In [1]: import numpy as np

In [2]: np.set_printoptions(precision=3, suppress=True, linewidth=140)

In [3]: rnd = lambda a: np.round(a, 3) + 0

In [4]: Z = 5 * np.array([[1.6, -1.2, 1.4, -0.3], [2.2, 0.1, 0.2, -0.5], [-0.9, 0.9, 0.5, 0.1]])

In [5]: rng = np.random.default_rng(573)

In [6]: lab = rng.integers(0, 3, 29)

In [7]: arr = Z[lab] + rng.normal(size=(29, 4))

In [8]: rnd(arr)
Out[8]: 
array([[-2.484,  4.815,  2.423,  0.15 ],
       [ 7.513, -6.067,  5.954, -2.548],
       [-4.009,  5.45 ,  2.819,  1.703],
       [-4.094,  3.503,  1.238, -0.589],
       [11.266, -0.434,  0.831, -3.019],
       [-2.909,  5.62 ,  2.172, -0.545],
       [ 7.073, -6.822,  7.522, -0.572],
       [ 8.426, -5.767,  7.054, -2.418],
       [13.081,  1.063, -0.138, -2.989],
       [ 8.361, -5.935,  6.83 , -0.802],
       [12.513,  0.496,  0.155, -2.929],
       [ 8.705, -5.865,  6.412, -2.614],
       [ 8.99 , -4.703,  7.572, -2.556],
       [ 7.695, -6.061,  5.623, -1.816],
       [ 6.899, -7.709,  6.135, -1.335],
       [-4.616,  3.94 ,  2.067, -2.193],
       [13.435,  2.248,  1.892, -3.126],
       [10.311,  1.573,  1.49 , -3.608],
       [-4.353,  5.642,  1.849,  0.116],
       [11.999,  0.217,  1.019, -2.176],
       [-5.012,  2.594,  1.785, -0.298],
       [ 8.734, -7.032,  7.725, -1.112],
       [ 7.488, -7.485,  8.334, -0.907],
       [ 9.501,  1.475,  0.575, -2.388],
       [11.913,  1.593,  1.446, -3.221],
       [ 9.201, -6.771,  5.881, -2.243],
       [-5.606,  5.031,  2.981,  0.692],
       [10.346, -0.122,  2.209, -2.781],
       [11.006,  0.252,  2.482, -3.049]])

In [9]: Xc = (arr - arr.mean(axis=0)) / arr.std(axis=0)

In [10]: rnd(Xc.std(axis=0))
Out[10]: array([1., 1., 1., 1.])

In [11]: np.argwhere(np.abs(Xc) > 2)
Out[11]: array([[2, 3]])

In [12]: beta = np.linalg.lstsq(np.delete(Xc, 2, axis=1), Xc[:, 2])[0]

In [13]: rnd(beta)
Out[13]: array([-0.29 , -1.038,  0.196])

In [14]: rnd(1 - np.var(Xc[:, 2] - np.delete(Xc, 2, axis=1) @ beta))
Out[14]: np.float64(0.86)

In [15]: np.abs(beta).argmax()
Out[15]: np.int64(1)

In [16]: d = np.linalg.norm(arr[:, None] - arr[None], axis=-1)

In [17]: (d + 1e9 * np.eye(29)).round(6).argmin(axis=1)
Out[17]: array([ 5, 13, 18, 20, 19,  0, 22, 11, 10, 21,  8,  7,  7,  1,  6,  3, 24, 24,  5, 10,  3, 22,  6, 17, 17, 11, 18, 28, 27])

In [18]: rnd(d[:5, :5])
Out[18]: 
array([[ 0.   , 15.431,  2.302,  2.503, 15.139],
       [15.431,  0.   , 17.126, 15.886,  8.502],
       [ 2.302, 17.126,  0.   ,  3.399, 17.152],
       [ 2.503, 15.886,  3.399,  0.   , 16.046],
       [15.139,  8.502, 17.152, 16.046,  0.   ]])

In [19]: d[17].round(6).argsort(kind="stable")[:4]
Out[19]: array([17, 24, 23, 28])

In [20]: np.unravel_index(d.round(6).argmax(), d.shape)
Out[20]: (np.int64(8), np.int64(26))
